$ python -q
>>> import numpy as np
>>> import numpy.linalg as la
>>> np.set_printoptions(suppress=True, linewidth=100)
>>> W0 = np.load("mat.npy")
>>> W0
array([[0, 1, 1],
       [1, 0, 0],
       [1, 0, 0]])
>>> # null space of dimension 1
>>> round(la.det(W0), 2)
np.float64(0.0)
>>> (W0 - W0.T) / 2
array([[0., 0., 0.],
       [0., 0., 0.],
       [0., 0., 0.]])
>>> np.trace(W0)
np.int64(0)
>>> rng = np.random.default_rng(5)
>>> other = W0 + rng.integers(-2, 3, (3, 2)) @ rng.integers(-2, 3, (2, 3))
>>> other
array([[-3, -2,  1],
       [-5,  0, -6],
       [ 1,  0,  0]])
>>> np.round(la.svd(other - W0, compute_uv=False), 2)
array([8.8 , 3.54, 0.  ])
>>> la.matrix_rank(other - W0, tol=1e-8)
np.int64(2)
>>> np.abs(other - W0).sum(axis=1)
array([ 6, 12,  0])
>>> labels = rng.permutation(3)
>>> labels
array([1, 2, 0])
>>> other = W0[labels][:, labels]
>>> np.round(np.sort(np.abs(la.eigvals(other))), 2) + 0
array([0.  , 1.41, 1.41])
>>> other
array([[0, 0, 1],
       [0, 0, 1],
       [1, 1, 0]])
>>> np.diag(other)
array([0, 0, 0])
>>> np.allclose(other, W0)
False
>>> U, sigma, VT = la.svd(W0)
>>> sigma.round(2) + 0
array([1.41, 1.41, 0.  ])
>>> np.argmax(sigma[:-1] / (sigma[1:] + 1e-6)) + 1
np.int64(2)
>>> other = U[:, :2] @ np.diag(sigma[:2]) @ VT[:2]
>>> other.round(2) + 0
array([[0., 1., 1.],
       [1., 0., 0.],
       [1., 0., 0.]])
>>> la.matrix_rank(W0, rtol=0.05)
np.int64(2)
>>> la.matrix_rank(other)
np.int64(2)
>>> np.round(la.norm(W0 - other, 2), 2), round(float(sigma[2]), 2)
(np.float64(0.0), 0.0)
>>> np.round(np.abs(W0 - other).max(), 2)
np.float64(0.0)
>>> K = np.array([[-0.7, 1.5, -1.5, -2.2, -0.5, 0.1, 0.1],
...     [1.4, -1.3, 0.3, 0.9, -0.3, 0.6, -0.2],
...     [-2.0, 0.6, 0.8, 1.4, -1.2, 0.4, -1.9],
...     [0.9, -0.5, 0.2, -0.5, -1.8, -1.2, -0.2],
...     [0.5, 0.8, -0.5, 0.2, -0.6, 0.5, -0.5],
...     [-0.7, -0.6, -0.1, -0.2, 0.3, 0.7, 1.0],
...     [1.0, -0.7, -0.2, 1.1, -1.4, 0.0, 0.9]])
>>> K
array([[-0.7,  1.5, -1.5, -2.2, -0.5,  0.1,  0.1],
       [ 1.4, -1.3,  0.3,  0.9, -0.3,  0.6, -0.2],
       [-2. ,  0.6,  0.8,  1.4, -1.2,  0.4, -1.9],
       [ 0.9, -0.5,  0.2, -0.5, -1.8, -1.2, -0.2],
       [ 0.5,  0.8, -0.5,  0.2, -0.6,  0.5, -0.5],
       [-0.7, -0.6, -0.1, -0.2,  0.3,  0.7,  1. ],
       [ 1. , -0.7, -0.2,  1.1, -1.4,  0. ,  0.9]])
>>> f = np.array([0, 3, -2, 1, -1, 0, 3])
>>> other = K + np.outer(f, np.eye(7)[5])
>>> round(float(la.det(other) / la.det(K)), 2), round(1 + la.solve(K, f)[5], 2)
(-2.37, np.float64(-2.37))
>>> other.round(2)
array([[-0.7,  1.5, -1.5, -2.2, -0.5,  0.1,  0.1],
       [ 1.4, -1.3,  0.3,  0.9, -0.3,  3.6, -0.2],
       [-2. ,  0.6,  0.8,  1.4, -1.2, -1.6, -1.9],
       [ 0.9, -0.5,  0.2, -0.5, -1.8, -0.2, -0.2],
       [ 0.5,  0.8, -0.5,  0.2, -0.6, -0.5, -0.5],
       [-0.7, -0.6, -0.1, -0.2,  0.3,  0.7,  1. ],
       [ 1. , -0.7, -0.2,  1.1, -1.4,  3. ,  0.9]])
>>> la.matrix_rank(other - K)
np.int64(1)
>>> th = np.deg2rad(135)
>>> J = np.eye(6)
>>> J[np.ix_([5, 0], [5, 0])] = [[np.cos(th), -np.sin(th)], [np.sin(th), np.cos(th)]]
>>> J.round(2)
array([[-0.71,  0.  ,  0.  ,  0.  ,  0.  ,  0.71],
       [ 0.  ,  1.  ,  0.  ,  0.  ,  0.  ,  0.  ],
       [ 0.  ,  0.  ,  1.  ,  0.  ,  0.  ,  0.  ],
       [ 0.  ,  0.  ,  0.  ,  1.  ,  0.  ,  0.  ],
       [ 0.  ,  0.  ,  0.  ,  0.  ,  1.  ,  0.  ],
       [-0.71,  0.  ,  0.  ,  0.  ,  0.  , -0.71]])
>>> O, V = la.qr(J[:, :1])[0], la.qr(J[:, 1:])[0]
>>> sigma = la.svd(O.T @ V, compute_uv=False)
>>> round(float(la.norm(O @ O.T - V @ V.T, 2)), 2)
1.0
>>> np.degrees(np.arccos(sigma.clip(0, 1)))
array([90.])
>>> (sigma > 0.9).sum()
np.int64(0)
>>> sigma.round(2) + 0
array([0.])
>>> np.round(la.pinv(J), 2)
array([[-0.71,  0.  ,  0.  ,  0.  ,  0.  , -0.71],
       [ 0.  ,  1.  ,  0.  ,  0.  ,  0.  ,  0.  ],
       [ 0.  ,  0.  ,  1.  ,  0.  ,  0.  ,  0.  ],
       [ 0.  ,  0.  ,  0.  ,  1.  ,  0.  ,  0.  ],
       [ 0.  ,  0.  ,  0.  ,  0.  ,  1.  ,  0.  ],
       [ 0.71,  0.  ,  0.  ,  0.  ,  0.  , -0.71]])
>>> np.round(J @ J.T, 2) + 0
array([[1., 0., 0., 0., 0., 0.],
       [0., 1., 0., 0., 0., 0.],
       [0., 0., 1., 0., 0., 0.],
       [0., 0., 0., 1., 0., 0.],
       [0., 0., 0., 0., 1., 0.],
       [0., 0., 0., 0., 0., 1.]])
>>> np.round(J.T @ J, 2) + 0
array([[1., 0., 0., 0., 0., 0.],
       [0., 1., 0., 0., 0., 0.],
       [0., 0., 1., 0., 0., 0.],
       [0., 0., 0., 1., 0., 0.],
       [0., 0., 0., 0., 1., 0.],
       [0., 0., 0., 0., 0., 1.]])
>>> np.round(la.svd(J, compute_uv=False), 2)
array([1., 1., 1., 1., 1., 1.])
>>> labels = rng.permutation(6)
>>> labels
array([2, 3, 0, 1, 4, 5])
>>> other = J[labels][:, labels]
>>> other.round(2)
array([[ 1.  ,  0.  ,  0.  ,  0.  ,  0.  ,  0.  ],
       [ 0.  ,  1.  ,  0.  ,  0.  ,  0.  ,  0.  ],
       [ 0.  ,  0.  , -0.71,  0.  ,  0.  ,  0.71],
       [ 0.  ,  0.  ,  0.  ,  1.  ,  0.  ,  0.  ],
       [ 0.  ,  0.  ,  0.  ,  0.  ,  1.  ,  0.  ],
       [ 0.  ,  0.  , -0.71,  0.  ,  0.  , -0.71]])
>>> x0 = np.array([1, 1, 0, 1, 2, 1])
>>> np.round(J.T @ (J @ x0), 2)
array([1., 1., 0., 1., 2., 1.])
>>> X = np.load("a.npy")
>>> X
array([[ 0,  0,  1,  0],
       [ 0,  0,  0,  0],
       [ 0,  0,  3,  0],
       [ 2,  0,  0,  0],
       [ 0,  0,  1, -3],
       [ 0,  0,  0,  0],
       [ 3,  0,  0,  2]])
>>> # rows and columns are dependent
>>> U, sigma, VT = la.svd(X)
>>> V = VT[:(sigma > 1e-8).sum()]
>>> x0 = X[2] + 3 * X[4] + rng.integers(2) * np.eye(4)[1]
>>> x0
array([ 0.,  0.,  6., -9.])
>>> np.round(V.T @ V, 2) + 0
array([[1., 0., 0., 0.],
       [0., 0., 0., 0.],
       [0., 0., 1., 0.],
       [0., 0., 0., 1.]])
>>> la.matrix_rank(np.vstack([X, x0]))
np.int64(3)
>>> np.round(np.diag(V.T @ V), 2) + 0
array([1., 0., 1., 1.])
>>> U, sigma, VT = la.svd(X)
>>> sigma.round(2) + 0
array([4.42, 3.38, 2.46, 0.  ])
>>> other = U[:, :3] @ np.diag(sigma[:3]) @ VT[:3]
>>> round(float(la.norm(X - other) / la.norm(X)), 2)
0.0
>>> round(float(np.abs(X - other).max()), 2)
0.0
>>> other.round(2) + 0
array([[ 0.,  0.,  1.,  0.],
       [ 0.,  0.,  0.,  0.],
       [ 0.,  0.,  3.,  0.],
       [ 2.,  0.,  0.,  0.],
       [ 0.,  0.,  1., -3.],
       [ 0.,  0.,  0.,  0.],
       [ 3.,  0.,  0.,  2.]])
>>> arr = np.load("dump.npy")
>>> arr
array([[5., 1., 0., 0., 0., 0., 0.],
       [0., 5., 1., 0., 0., 0., 0.],
       [0., 0., 5., 1., 0., 0., 0.],
       [0., 0., 0., 5., 1., 0., 0.],
       [0., 0., 0., 0., 5., 1., 0.],
       [0., 0., 0., 0., 0., 5., 1.],
       [0., 0., 0., 0., 0., 0., 5.]])
>>> O, V = la.qr(arr[:, :1])[0], la.qr(arr[:, 1:])[0]
>>> sigma = la.svd(O.T @ V, compute_uv=False)
>>> (sigma > 0.9).sum()
np.int64(0)
>>> round(la.norm(O @ O.T - V @ V.T, 2), 2)
np.float64(1.0)
>>> f, v = arr[1], arr[4]
>>> f @ f
np.float64(26.0)
>>> pr = (f @ v) / (f @ f) * f
>>> (v - pr) @ f
np.float64(0.0)
>>> feats = np.array([[1.2, 0.8, -0.2, 0.9],
...     [-1.4, -0.3, -0.7, 0.2],
...     [0.9, 0.4, -0.5, 0.8],
...     [1.3, -0.4, 0.0, 0.0],
...     [-1.4, 0.2, 2.0, 1.1],
...     [0.3, 0.2, -1.3, 0.7]])
>>> feats[2] = feats[0] + 0.02 * rng.normal(size=4)
>>> feats.round(2)
array([[ 1.2 ,  0.8 , -0.2 ,  0.9 ],
       [-1.4 , -0.3 , -0.7 ,  0.2 ],
       [ 1.18,  0.78, -0.17,  0.9 ],
       [ 1.3 , -0.4 ,  0.  ,  0.  ],
       [-1.4 ,  0.2 ,  2.  ,  1.1 ],
       [ 0.3 ,  0.2 , -1.3 ,  0.7 ]])
>>> O, R = la.qr(feats)
>>> np.round(O.T @ O, 2) + 0
array([[1., 0., 0., 0.],
       [0., 1., 0., 0.],
       [0., 0., 1., 0.],
       [0., 0., 0., 1.]])
>>> round(float(abs(R[0, 0])), 2), round(float(la.norm(feats[:, 0])), 2)
(2.92, 2.92)
>>> x0 = np.array([3, -3, -3, 1])
>>> y = feats @ x0
>>> np.round(la.lstsq(feats, y)[0], 2)
array([ 3., -3., -3.,  1.])
>>> np.round(la.pinv(feats) @ feats, 2) + 0
array([[1., 0., 0., 0.],
       [0., 1., 0., 0.],
       [0., 0., 1., 0.],
       [0., 0., 0., 1.]])
>>> y = y + 0.1 * rng.normal(size=6)
>>> y.round(2)
array([ 2.53, -1.01,  2.48,  5.04, -9.75,  4.83])
>>> c, *_ = la.lstsq(feats, y)
>>> [round(float(la.norm(la.solve(feats.T @ feats + lam * np.eye(4), feats.T @ y))), 2) for lam in (0, 1, 10, 100)]
[5.24, 3.71, 1.95, 0.35]
>>> np.round(feats.T @ (y - feats @ c), 2) + 0
array([0., 0., 0., 0.])
>>> c.round()
array([ 3., -3., -3.,  1.])
>>> round(float(la.norm(y - feats @ c)), 2)
0.06
>>> hat = feats @ la.solve(feats.T @ feats, feats.T)
>>> np.round((np.eye(6) - hat) @ feats, 2) + 0
array([[0., 0., 0., 0.],
       [0., 0., 0., 0.],
       [0., 0., 0., 0.],
       [0., 0., 0., 0.],
       [0., 0., 0., 0.],
       [0., 0., 0., 0.]])
>>> np.allclose(hat @ hat, hat)
True
>>> np.round(hat @ feats[:, 3], 2) + 0
array([0.9, 0.2, 0.9, 0. , 1.1, 0.7])
>>> np.abs(feats).max()
np.float64(2.0)
>>> np.count_nonzero(feats)
np.int64(22)
>>> np.round(feats.sum(axis=0), 2)
array([ 1.18,  1.28, -0.37,  3.8 ])
>>> np.unravel_index(np.abs(feats).argmax(), feats.shape)
(np.int64(4), np.int64(2))
>>> feats.shape
(6, 4)
>>> np.round(feats.sum(axis=1), 2)
array([ 2.7 , -2.2 ,  2.69,  0.9 ,  1.9 , -0.1 ])
>>> np.round(np.diff(feats, axis=0), 2)
array([[-2.6 , -1.1 , -0.5 , -0.7 ],
       [ 2.58,  1.08,  0.53,  0.7 ],
       [ 0.12, -1.18,  0.17, -0.9 ],
       [-2.7 ,  0.6 ,  2.  ,  1.1 ],
       [ 1.7 ,  0.  , -3.3 , -0.4 ]])
>>> round(float(la.norm(feats)), 2)
4.44
>>> la.matrix_rank(feats)
np.int64(4)
>>> E = np.load("data.npy")
>>> E
array([[ 2,  9,  2, -4, -3],
       [-4, -7,  0,  7,  3],
       [ 1,  3,  5,  2,  4],
       [ 0,  6, -4, -3,  8],
       [ 5,  7, -5, -6,  7]])
>>> other = E / np.sqrt((E ** 2).mean(axis=1, keepdims=True))
>>> la.matrix_rank(other) == la.matrix_rank(E)
np.True_
>>> other[2].round(2)
array([0.3 , 0.9 , 1.51, 0.6 , 1.21])
>>> blk = np.stack([E, 3 * E, E[::-1]])
>>> np.round(la.norm(blk, axis=(1, 2)), 2)
array([24.52, 73.55, 24.52])
>>> blk.shape
(3, 5, 5)
>>> np.einsum("bij,cij->bc", blk, blk)
array([[ 601, 1803,  109],
       [1803, 5409,  327],
       [ 109,  327,  601]])
>>> blk.sum(axis=0)
array([[ 13,  43,   3, -22,  -5],
       [-16, -22,  -4,  25,  20],
       [  5,  15,  25,  10,  20],
       [ -4,  17, -16,  -5,  35],
       [ 22,  37, -18, -28,  25]])
>>> la.matrix_rank(blk)
array([5, 5, 5])
>>> labels = rng.permutation(5)
>>> other = E[:, labels] * rng.choice([-1, 1], 5)
>>> other
array([[-2, -2,  9,  4, -3],
       [ 4,  0, -7, -7,  3],
       [-1, -5,  3, -2,  4],
       [ 0,  4,  6,  3,  8],
       [-5,  5,  7,  6,  7]])
>>> U, _, VT = la.svd(E.T @ other)
>>> labels
array([0, 2, 1, 3, 4])
>>> np.allclose(E @ E.T, E.T @ E)
False
>>> round(float(la.det(E)), 2)
-6188.0
>>> (E + E.T) / 2
array([[ 2. ,  2.5,  1.5, -2. ,  1. ],
       [ 2.5, -7. ,  1.5,  6.5,  5. ],
       [ 1.5,  1.5,  5. , -1. , -0.5],
       [-2. ,  6.5, -1. , -3. ,  1. ],
       [ 1. ,  5. , -0.5,  1. ,  7. ]])
>>> (E - E.T) / 2
array([[ 0. ,  6.5,  0.5, -2. , -4. ],
       [-6.5,  0. , -1.5,  0.5, -2. ],
       [-0.5,  1.5,  0. ,  3. ,  4.5],
       [ 2. , -0.5, -3. ,  0. ,  7. ],
       [ 4. ,  2. , -4.5, -7. ,  0. ]])
>>> np.allclose(E, E.T)
False
>>> la.matrix_power(E, 4)
array([[  540, -1949, -1434,  1583,  1856],
       [  272,  1387,  -562, -2184, -2574],
       [ 1619,  1593, -3193, -2093,  1482],
       [-1472, -4412,   760,  2219, -5348],
       [-1356, -2424,  1450,  1668, -2517]])
>>> np.round(np.sort(np.abs(la.eigvals(E))), 2)
array([3.95, 3.95, 7.23, 7.23, 7.59])
>>> x0 = np.array([7, 2, 3, 5, 4])
>>> y = E @ x0
>>> y
array([ 6,  5, 54, 17, 32])
>>> np.round(la.solve(E.T, E[2]), 2) + 0
array([0., 0., 1., 0., 0.])
>>> np.round(la.solve(E, y), 2)
array([7., 2., 3., 5., 4.])
>>> np.round(la.solve(E, 3 * y), 2)
array([21.,  6.,  9., 15., 12.])
>>> np.round(la.solve(E, E[:, 0]), 2) + 0
array([1., 0., 0., 0., 0.])
